% python3 -q
>>> import numpy as np
>>> np.set_printoptions(precision=3, suppress=True, linewidth=100)
>>> rng = np.random.default_rng(996999)
>>> t = np.sort(rng.uniform(-2, 2, 12))
>>> A = np.c_[t, t ** 2, t ** 3] @ np.array([[0, 4, 2], [0, 2, 3], [4, 4, 5]])
>>> A
array([[-27.021, -27.435, -26.836],
       [-18.622, -19.724, -18.252],
       [-17.889, -19.05 , -17.512],
       [ -5.372,  -7.35 ,  -5.27 ],
       [ -1.271,  -3.069,  -1.556],
       [  0.038,   0.975,   0.606],
       [  1.58 ,   5.592,   5.058],
       [  2.432,   7.255,   6.886],
       [  3.792,   9.652,   9.6  ],
       [  5.686,  12.713,  13.15 ],
       [ 12.321,  22.374,  24.661],
       [ 26.063,  40.512,  46.781]])
>>> z = A[:, 1] > np.median(A[:, 1])
>>> r0 = A[z].mean(axis=0) - A[~z].mean(axis=0)
>>> np.argsort(-np.abs(r0).round(6), kind="stable")
array([2, 1, 0])
>>> r0
array([20.335, 28.959, 29.16 ])
>>> (((A - A.mean(axis=0)) @ r0 > 0) == z).mean()
np.float64(1.0)
>>> P = A @ np.linalg.solve(A.T @ A, A.T)
>>> np.allclose(P @ P, P)
True
>>> np.round(np.linalg.eigvalsh(P), 3) + 0
array([0., 0., 0., 0., 0., 0., 0., 0., 0., 1., 1., 1.])
>>> Xs = A - A.mean(axis=0)
>>> V = np.linalg.svd(Xs)[2][:1]
>>> B = Xs - Xs @ V.T @ V
>>> np.cov(Xs @ V.T, rowvar=False)
array(967.549)
>>> print(round(np.linalg.norm(B) / np.linalg.norm(Xs), 3))
0.075
>>> dist = np.linalg.norm(A[:, None] - A[None], axis=-1)
>>> np.linalg.norm(A, axis=1)
array([46.936, 32.695, 31.458, 10.519,  3.668,  1.149,  7.704, 10.294, 14.131, 19.154, 35.505,
       67.149])
>>> (dist + 1e9 * np.eye(12)).round(6).argmin(axis=1)
array([ 1,  2,  1,  4,  5,  4,  7,  6,  7,  8,  9, 10])
>>> feats = np.load("case18.npy")
>>> print(feats)
[[1 0 0 1]
 [1 1 0 0]
 [0 1 1 0]
 [0 0 1 1]]
>>> r0, g = feats[1], feats[3]
>>> r0 @ g
np.int64(0)
>>> p = (r0 @ g) / (r0 @ r0) * r0
>>> p
array([0., 0., 0., 0.])
>>> np.linalg.matrix_rank(np.outer(r0, g))
np.int64(1)
>>> print(np.linalg.matrix_rank(feats, rtol=0.1))
3
>>> round(np.linalg.norm(feats, 2) / np.linalg.norm(feats), 3)
np.float64(0.707)
>>> np.linalg.cond(feats) > 100
np.True_
>>> [round(float(x), 3) for x in np.linalg.svd(feats, compute_uv=False)[:3]]
[2.0, 1.414, 1.414]
>>> np.argsort(-np.linalg.norm(feats, axis=0).round(6), kind="stable")[:3]
array([0, 1, 2])
>>> X = np.minimum.outer(np.arange(1, 4), np.arange(1, 4)) * -1
>>> X
array([[-1, -1, -1],
       [-1, -2, -2],
       [-1, -2, -3]])
>>> # equal to its transpose
>>> print(np.round(np.linalg.det(X), 3))
-1.0
>>> np.allclose(X @ X.T, X.T @ X)
True
>>> np.trace(X)
np.int64(-6)
>>> np.round(np.linalg.norm(feats), 3)
np.float64(2.828)
>>> print(np.abs(feats).max())
1
>>> feats.sum(axis=0)
array([2, 2, 2, 2])
>>> np.diff(feats, axis=0)
array([[ 0,  1,  0, -1],
       [-1,  0,  1,  0],
       [ 0, -1,  0,  1]])
>>> print(np.count_nonzero(feats))
8
>>> feats.mean(axis=0)
array([0.5, 0.5, 0.5, 0.5])
>>> feats - feats[0]
array([[ 0,  0,  0,  0],
       [ 0,  1,  0, -1],
       [-1,  1,  1, -1],
       [-1,  0,  1,  0]])
>>> M = np.array([[1.0, 1.0, 0.0], [0.0, 3.0, 0.0], [0.0, 0.0, -1.0]])
>>> M
array([[ 1.,  1.,  0.],
       [ 0.,  3.,  0.],
       [ 0.,  0., -1.]])
>>> # triangular
>>> def softmax(z):
...     e = np.exp(z - z.max(axis=-1, keepdims=True))
...     return e / e.sum(axis=-1, keepdims=True)
... 
>>> np.round(softmax(10 * feats[3]), 3) + 0
array([0. , 0. , 0.5, 0.5])
>>> S = feats @ feats.T / np.sqrt(4)
>>> softmax(S).round(6).argmax(axis=1)
array([0, 1, 2, 3])
>>> z = rng.permutation(3)
>>> z
array([2, 1, 0])
>>> B = M[z][:, z]
>>> np.sort(np.abs(np.linalg.eigvals(B)))
array([1., 1., 3.])
>>> round(float(np.linalg.det(B)), 3), np.round(np.linalg.det(M[z]), 3)
(-3.0, np.float64(3.0))
>>> B
array([[-1.,  0.,  0.],
       [ 0.,  3.,  0.],
       [ 0.,  1.,  1.]])
>>> np.trace(B)
np.float64(3.0)
>>> B = M + rng.integers(-2, 3, (3, 1)) @ rng.integers(-2, 3, (1, 3))
>>> B
array([[-1., -3., -2.],
       [ 1.,  5.,  1.],
       [ 1.,  2.,  0.]])
>>> np.linalg.matrix_rank(B - M, tol=1e-8)
np.int64(1)
>>> B - M
array([[-2., -4., -2.],
       [ 1.,  2.,  1.],
       [ 1.,  2.,  1.]])
>>> np.abs(B - M).sum(axis=1)
array([8., 4., 4.])
>>> np.linalg.norm(B, axis=1)
array([3.742, 5.196, 2.236])
>>> print(round(float(np.linalg.norm(B) ** 2 / np.linalg.norm(B, 2) ** 2), 3))
1.046
>>> print(np.round(np.linalg.norm(B[2] - B[0]), 3))
5.745
>>> round(np.linalg.norm(B, "nuc"), 3)
np.float64(8.508)
>>> round(np.linalg.norm(B[2], 1), 3), round(float(np.linalg.norm(B[2], np.inf)), 3)
(np.float64(3.0), 2.0)
>>> round(np.linalg.norm(B, 2), 3)
np.float64(6.632)
>>> np.sort(np.linalg.eigvals(M))
array([-1.,  1.,  3.])
>>> print(M @ M)
[[1. 4. 0.]
 [0. 9. 0.]
 [0. 0. 1.]]
>>> np.linalg.matrix_rank(M - M[0, 0] * np.eye(3))
np.int64(2)
>>> arr = np.load("a.npy")
>>> arr
array([[ 12.85 ,  15.323,  -0.314],
       [  9.19 ,   8.847,  15.404],
       [-11.878, -14.935,   5.99 ],
       [-12.791, -15.344,   0.986],
       [-12.302, -13.537,  -8.088],
       [ -5.556,  -8.908,  17.023],
       [-12.567, -15.315,   2.743],
       [  8.567,   7.997,  16.207],
       [-11.856, -12.773,  -9.813],
       [ 11.42 ,  12.078,  11.123],
       [-12.243, -13.431,  -8.351],
       [ -2.995,  -0.892, -19.754]])
>>> # null space of dimension 1
>>> Xs = arr - arr.mean(axis=0)
>>> V = np.linalg.svd(Xs)[2][:2]
>>> B = Xs - Xs @ V.T @ V
>>> np.round(np.cov(Xs @ V.T, rowvar=False), 3) + 0
array([[297.635,   0.   ],
       [  0.   , 102.831]])
>>> (Xs @ V.T).std(axis=0)
array([16.518,  9.709])
>>> np.diag(V.T @ V)
array([0.419, 0.589, 0.992])
>>> t = np.radians(90)
>>> R = np.eye(3)
>>> R[2, 2] = R[1, 1] = np.cos(t)
>>> R[2, 1], R[1, 2] = -np.sin(t), np.sin(t)
>>> R.round(3) + 0
array([[ 1.,  0.,  0.],
       [ 0.,  0.,  1.],
       [ 0., -1.,  0.]])
>>> B = arr @ R.T
>>> B
array([[ 12.85 ,  -0.314, -15.323],
       [  9.19 ,  15.404,  -8.847],
       [-11.878,   5.99 ,  14.935],
       [-12.791,   0.986,  15.344],
       [-12.302,  -8.088,  13.537],
       [ -5.556,  17.023,   8.908],
       [-12.567,   2.743,  15.315],
       [  8.567,  16.207,  -7.997],
       [-11.856,  -9.813,  12.773],
       [ 11.42 ,  11.123, -12.078],
       [-12.243,  -8.351,  13.431],
       [ -2.995, -19.754,   0.892]])
>>> np.abs(B - arr).max(axis=0)
array([ 0.   , 25.931, 24.251])
>>> round(np.linalg.det(R), 3), np.trace(R)
(np.float64(1.0), np.float64(1.0))
>>> blk = np.stack([B, -1 * B, B[::-1]])
>>> blk.shape
(3, 12, 3)
>>> blk.sum(axis=0)
array([[ -2.995, -19.754,   0.892],
       [-12.243,  -8.351,  13.431],
       [ 11.42 ,  11.123, -12.078],
       [-11.856,  -9.813,  12.773],
       [  8.567,  16.207,  -7.997],
       [-12.567,   2.743,  15.315],
       [ -5.556,  17.023,   8.908],
       [-12.302,  -8.088,  13.537],
       [-12.791,   0.986,  15.344],
       [-11.878,   5.99 ,  14.935],
       [  9.19 ,  15.404,  -8.847],
       [ 12.85 ,  -0.314, -15.323]])
>>> mat = np.load("block3.npy")
>>> mat
array([[ 0.866,  0.   ,  0.5  ],
       [ 0.   ,  1.   ,  0.   ],
       [-0.5  ,  0.   ,  0.866]])
>>> # 2 blocks once reordered
>>> mat[:, 2] @ mat[:, 1]
np.float64(0.0)
>>> np.round(mat.T @ mat, 3) + 0
array([[1., 0., 0.],
       [0., 1., 0.],
       [0., 0., 1.]])
>>> x = np.array([2, -2, -3])
>>> y = mat @ x
>>> print(y)
[ 0.232 -2.    -3.598]
>>> np.linalg.solve(mat, 5 * y)
array([ 10., -10., -15.])
>>> np.round(np.linalg.solve(mat.T, mat[0]), 3) + 0
array([1., 0., 0.])
>>> z = rng.permutation(3)
>>> z
array([2, 1, 0])
>>> B = mat[z][:, z]
>>> np.round(np.trace(B), 3)
np.float64(2.732)
>>> np.sort(np.abs(np.linalg.eigvals(B)))
array([1., 1., 1.])
>>> np.diag(B)
array([0.866, 1.   , 0.866])
>>> np.allclose(B, mat)
False
>>> Xs = A - A.mean(axis=0)
>>> Uu, sigma, vt = np.linalg.svd(Xs, full_matrices=False)
>>> print(np.linalg.matrix_rank(Xs))
3
>>> np.abs(Uu[:, 0]).argmax()
np.int64(11)
>>> (np.sign(Uu[:, 0]) == np.sign(Uu[0, 0])).astype(int)
array([1, 1, 1, 1, 1, 1, 0, 0, 0, 0, 0, 0])
>>> np.round((sigma ** 2).sum() ** 2 / (sigma ** 4).sum(), 3)
np.float64(1.011)
>>> r0 = np.array([3, -4, 4])
>>> B = mat + np.outer(r0, np.eye(3)[0])
>>> B
array([[ 3.866,  0.   ,  0.5  ],
       [-4.   ,  1.   ,  0.   ],
       [ 3.5  ,  0.   ,  0.866]])
>>> np.linalg.matrix_rank(np.linalg.inv(B) - np.linalg.inv(mat), tol=1e-8)
np.int64(1)
>>> J = np.array([[-1, -2, 0], [-1, -1, 2], [2, -2, 2]])
>>> J[0] = J[1]
>>> J
array([[-1, -1,  2],
       [-1, -1,  2],
       [ 2, -2,  2]])
>>> rk = np.linalg.matrix_rank(J)
>>> rk
np.int64(2)
>>> N = np.linalg.svd(J)[2][rk:].T
>>> [int(np.linalg.matrix_rank(J[:, :j + 1])) for j in range(3)]
[1, 2, 2]
>>> N @ N.T
array([[0.071, 0.214, 0.143],
       [0.214, 0.643, 0.429],
       [0.143, 0.429, 0.286]])
>>> np.allclose(J @ N, 0)
True
>>> N[:, 0] / N[np.abs(N[:, 0]).round(6).argmax(), 0]
array([0.333, 1.   , 0.667])
>>> E = np.load("out5.npy")
>>> E
array([[ 1,  0,  0],
       [ 5,  1,  0],
       [-5, -4,  1]])
>>> # triangular
>>> Uu, sigma, vt = np.linalg.svd(E)
>>> print(sigma)
[8.053 2.036 0.061]
>>> B = Uu[:, :2] @ np.diag(sigma[:2]) @ vt[:2]
>>> np.linalg.matrix_rank(E, rtol=0.05)
np.int64(2)
>>> np.round(np.linalg.norm(E - B, 2), 3), np.round(sigma[2], 3)
(np.float64(0.061), np.float64(0.061))
>>> print(round(np.abs(np.linalg.eigvals(E)).max(), 3))
1.0
>>> np.allclose(E, E.T)
False
>>> np.linalg.matrix_power(E, 4)
array([[   1,    0,    0],
       [  20,    1,    0],
       [-140,  -16,    1]])
>>> np.allclose(E @ E.T, E.T @ E)
False
>>> E @ E
array([[  1,   0,   0],
       [ 10,   1,   0],
       [-30,  -8,   1]])
>>> (E + E.T) / 2
array([[ 1. ,  2.5, -2.5],
       [ 2.5,  1. , -2. ],
       [-2.5, -2. ,  1. ]])
>>> x = np.array([-1, -1, 0])
>>> y = E @ x
>>> print(y)
[-1 -6  9]
>>> np.round(np.linalg.solve(E, y), 3) + 0
array([-1., -1.,  0.])
>>> np.round(np.linalg.solve(E, y + E[:, 1]), 3) + 0
array([-1.,  0.,  0.])
>>> np.linalg.solve(E.T, E[0])
array([1., 0., 0.])
>>> np.round(np.linalg.solve(E, -3 * y), 3) + 0
array([3., 3., 0.])
